$ python -q
>>> import numpy as np
>>> np.set_printoptions(precision=2, suppress=True, linewidth=200, legacy="1.25")
>>> W0 = np.load("a.npy")
>>> print(W0)
[[0 1 1 1 1 1]
 [1 0 0 1 1 1]
 [1 0 0 0 0 1]
 [1 1 0 0 0 1]
 [1 1 0 0 0 1]
 [1 1 1 1 1 0]]
>>> vals, V = np.linalg.eigh(W0)
>>> x = np.array([0, 2, -3, 2, 3, 3])
>>> print(V * np.maximum(vals, 0) @ V.T)
[[0.94 0.81 0.53 0.68 0.68 0.94]
 [0.81 0.82 0.29 0.66 0.66 0.81]
 [0.53 0.29 0.51 0.28 0.28 0.53]
 [0.68 0.66 0.28 0.54 0.54 0.68]
 [0.68 0.66 0.28 0.54 0.54 0.68]
 [0.94 0.81 0.53 0.68 0.68 0.94]]
>>> print(np.round(x @ W0 @ x / (x @ x), 2), np.round(vals[0], 2), np.round(vals[-1], 2))
1.26 -2.0 3.9
>>> print((np.sign(V[:, -1].round(6)) == np.sign(V[0, -1].round(6))).astype(int))
[1 1 1 1 1 1]
>>> print(V * np.abs(vals) @ V.T)
[[1.89 0.62 0.06 0.36 0.36 0.89]
 [0.62 1.64 0.59 0.32 0.32 0.62]
 [0.06 0.59 1.01 0.56 0.56 0.06]
 [0.36 0.32 0.56 1.08 1.08 0.36]
 [0.36 0.32 0.56 1.08 1.08 0.36]
 [0.89 0.62 0.06 0.36 0.36 1.89]]
>>> print(np.round(np.linalg.eigvalsh(W0[1:, 1:]), 2) + 0)
[-1.75 -1.27  0.    0.33  2.69]
>>> print(np.abs(W0).sum(axis=1).max(), round(float(np.abs(vals).max()), 2))
5 3.9
>>> X = np.load("case15.npy")
>>> print(X)
[[ 2.  2.  0.  0.  6.]
 [ 2. -1.  0.  0.  3.]
 [ 0.  0. -2.  0.  0.]
 [ 0.  0.  0. -2.  0.]
 [ 6.  3.  0.  0.  7.]]
>>> print(round(float(np.linalg.det(2 * X)), 2), round(float(np.linalg.det(X)), 2))
6144.0 192.0
>>> print(np.poly(X))
[   1.   -4.  -72. -256. -368. -192.]
>>> print(np.linalg.eigvals(X))
[-2. 12. -2. -2. -2.]
>>> print(round(np.linalg.det(X[::-1]), 2))
192.0
>>> print(np.kron(np.eye(2, dtype=int), X))
[[ 2.  2.  0.  0.  6.  0.  0.  0.  0.  0.]
 [ 2. -1.  0.  0.  3.  0. -0.  0.  0.  0.]
 [ 0.  0. -2.  0.  0.  0.  0. -0.  0.  0.]
 [ 0.  0.  0. -2.  0.  0.  0.  0. -0.  0.]
 [ 6.  3.  0.  0.  7.  0.  0.  0.  0.  0.]
 [ 0.  0.  0.  0.  0.  2.  2.  0.  0.  6.]
 [ 0. -0.  0.  0.  0.  2. -1.  0.  0.  3.]
 [ 0.  0. -0.  0.  0.  0.  0. -2.  0.  0.]
 [ 0.  0.  0. -0.  0.  0.  0.  0. -2.  0.]
 [ 0.  0.  0.  0.  0.  6.  3.  0.  0.  7.]]
>>> print(np.round(np.linalg.det(X.T), 2))
192.0
>>> arr = np.loadtxt("w.csv", delimiter=",")
>>> print(arr)
[[ 23.78  -5.56 -11.74   0.74]
 [ 22.59  -5.24 -10.88   0.1 ]
 [ 21.92  -5.05 -10.38  -0.25]
 [ 13.56  -2.97  -4.68  -3.44]
 [  8.04  -1.81  -1.5   -3.97]
 [  4.34  -1.11   0.06  -3.19]
 [  4.21  -1.08   0.1   -3.13]
 [  2.93  -0.84   0.41  -2.51]
 [  2.92  -0.83   0.41  -2.51]
 [  2.21  -0.68   0.5   -2.07]
 [  1.4   -0.49   0.5   -1.45]
 [  0.84  -0.33   0.4   -0.93]
 [  0.42  -0.18   0.25  -0.49]
 [  0.06  -0.03   0.05  -0.08]
 [ -0.32   0.19  -0.3    0.42]
 [ -0.53   0.34  -0.56   0.72]
 [ -1.19   2.08  -3.49   1.55]
 [ -1.14   2.91  -4.66   1.07]
 [ -1.11   3.16  -4.99   0.85]
 [ -1.03   3.81  -5.78   0.21]
 [ -0.69   6.07  -8.1   -2.82]
 [ -0.53   7.26  -9.1   -4.74]
 [ -0.42   8.2   -9.82  -6.36]
 [ -0.05  13.14 -12.76 -15.93]
 [ -0.03  13.83 -13.08 -17.37]]
>>> Xs = arr - arr.mean(axis=0)
>>> V = np.linalg.svd(Xs)[2][:3]
>>> B = Xs - Xs @ V.T @ V
>>> print(np.diag(V.T @ V))
[0.85 0.42 0.8  0.93]
>>> print((Xs @ V.T).std(axis=0))
[8.63 6.67 2.83]
>>> print(np.linalg.matrix_rank(arr, rtol=0.1))
3
>>> print([round(float(x), 2) for x in np.linalg.svd(arr, compute_uv=False)[:3]])
[49.39, 40.63, 14.17]
>>> left, sv, Vt = np.linalg.svd(arr)
>>> print(np.argmax(sv[:-1] / (sv[1:] + 1e-6)) + 1)
3
>>> B = left[:, :3] @ np.diag(sv[:3]) @ Vt[:3]
>>> print(np.linalg.matrix_rank(arr, rtol=0.05))
3
>>> print(round(float(np.linalg.norm(arr - B) / np.linalg.norm(arr)), 2))
0.0
>>> M = np.load("block12.npy")
>>> print(M)
[[ 52   0   2   0]
 [ -2 -48  -2  -1]
 [  2   1  88  -1]
 [ -2   2   2 -62]]
>>> B = M / np.sqrt((M ** 2).mean(axis=1, keepdims=True))
>>> print(B[3])
[-0.06  0.06  0.06 -2.  ]
>>> print(np.linalg.matrix_rank(B) == np.linalg.matrix_rank(M))
True
>>> th = np.radians(120)
>>> Rm = np.eye(4)
>>> Rm[0, 0] = Rm[3, 3] = np.cos(th)
>>> Rm[0, 3], Rm[3, 0] = -np.sin(th), np.sin(th)
>>> print(Rm)
[[-0.5   0.    0.   -0.87]
 [ 0.    1.    0.    0.  ]
 [ 0.    0.    1.    0.  ]
 [ 0.87  0.    0.   -0.5 ]]
>>> B = M @ Rm.T
>>> print(np.round(np.linalg.det(Rm), 2), round(np.trace(Rm), 2))
1.0 1.0
>>> print(np.allclose(M @ M.T, B @ B.T))
True
>>> print(np.linalg.svd(M, compute_uv=False), np.linalg.svd(B, compute_uv=False))
[88.26 62.08 52.01 47.74] [88.26 62.08 52.01 47.74]
>>> print(np.allclose(np.linalg.norm(M, axis=1), np.linalg.norm(B, axis=1)))
True
>>> cov = M.T @ M
>>> print(np.trace(cov), (M ** 2).sum())
16627 16627
>>> print((M @ M.T).shape)
(4, 4)
>>> print(np.allclose(cov, cov.T))
True
>>> print(np.linalg.svd(M, compute_uv=False) ** 2)
[7789.02 3853.52 2704.96 2279.5 ]
